In [1]: import numpy as np

In [2]: import numpy.linalg as la

In [3]: np.set_printoptions(suppress=True, linewidth=120)

In [4]: W0 = np.load("x.npy")

In [5]: print(W0)
[[ 1  2  0  2 -1 -2  2  1 -2  1]
 [-1  2 -2  1  0 -2  2 -1  0  2]
 [-2  0  0 -1  1  1  1  2 -2 -2]
 [ 2  0  0  2 -2  0  0  0  0  0]
 [ 1 -1  0 -1 -2 -2 -2 -1  2  0]
 [-1  0 -1  1 -1 -2 -1 -2  1 -1]
 [ 1  1  1  0 -1 -2 -1  1 -1  0]
 [ 2 -1  1  1  1  0  2  2  1 -1]
 [-1 -1  2  0 -1 -2  1 -1  1  1]
 [-1  2  0  1 -1  0  0  1 -2  2]]

In [6]: print(np.round(np.sort(np.abs(la.eigvals(W0))), 2))
[0.24 1.31 1.77 1.77 2.36 3.92 3.92 4.06 4.34 5.87]

In [7]: print(np.round(la.det(W0), 2))
-3724.0

In [8]: print(np.allclose(W0 @ W0.T, W0.T @ W0))
False

In [9]: print(W0 @ W0)
[[  9  12  -3   9  -1   0   8  11 -11   6]
 [  3   9  -1   3  -6  -4  -2  -1  -3  14]
 [  5  -8  -2  -6   6   2  -6   0  10 -11]
 [  4   6   0  10  -2   0   8   4  -8   2]
 [ -6  -1   5  -2   6   8   8   2  -5   4]
 [ -1  -3   1  -3   1   7  -1  -5   2   4]
 [  1   4  -2   2   7   7  11   9  -7   1]
 [ 10  -2   8   4  -5  -9   4   8  -1  -5]
 [ -6   0   6  -6   3   8   0   8  -9  -1]
 [  0   8  -7   6   2   4   4   4  -5   4]]

In [10]: print(round(float(la.norm(W0) ** 2 / la.norm(W0, 2) ** 2), 2))
3.41

In [11]: print(np.round(la.norm(W0, axis=0), 2))
[4.36 4.   3.32 3.74 3.87 5.   4.47 4.24 4.47 4.  ]

In [12]: print(round(float(la.norm(W0[0], 1)), 2), np.round(la.norm(W0[0], np.inf), 2))
14.0 2.0

In [13]: def softmax(z):
    ...:     e = np.exp(z - z.max(axis=-1, keepdims=True))
    ...:     return e / e.sum(axis=-1, keepdims=True)
    ...: 

In [14]: print(np.round(softmax(W0).sum(axis=1), 2))
[1. 1. 1. 1. 1. 1. 1. 1. 1. 1.]

In [15]: S = W0 @ W0.T / np.sqrt(10)

In [16]: print(np.round(softmax(S)[8] @ W0, 2))
[-0.77 -0.8   1.59  0.05 -1.03 -1.96  0.74 -0.94  0.95  0.86]

In [17]: print(softmax(S).round(6).argmax(axis=1))
[0 1 2 3 4 5 6 7 8 9]

In [18]: arr = np.load("mat.npy")

In [19]: print(arr)
[[2 0 0 0]
 [2 0 3 0]
 [2 2 2 1]
 [0 0 2 0]
 [1 0 0 3]
 [1 3 1 3]
 [8 0 9 0]]

In [20]: proj = arr @ la.solve(arr.T @ arr, arr.T)

In [21]: print(np.round(proj @ arr[:, 3], 2) + 0)
[0. 0. 1. 0. 3. 3. 0.]

In [22]: print(np.round(la.eigvalsh(proj), 2) + 0)
[0. 0. 0. 1. 1. 1. 1.]

In [23]: print(np.allclose(proj @ proj, proj))
True

In [24]: Q, V = la.qr(arr[:, :2])[0], la.qr(arr[:, 2:])[0]

In [25]: sig = la.svd(Q.T @ V, compute_uv=False)

In [26]: print(np.round(np.degrees(np.arccos(sig.clip(0, 1))), 2))
[17.58 47.8 ]

In [27]: print(round(la.norm(Q @ Q.T - V @ V.T, 2), 2))
0.74
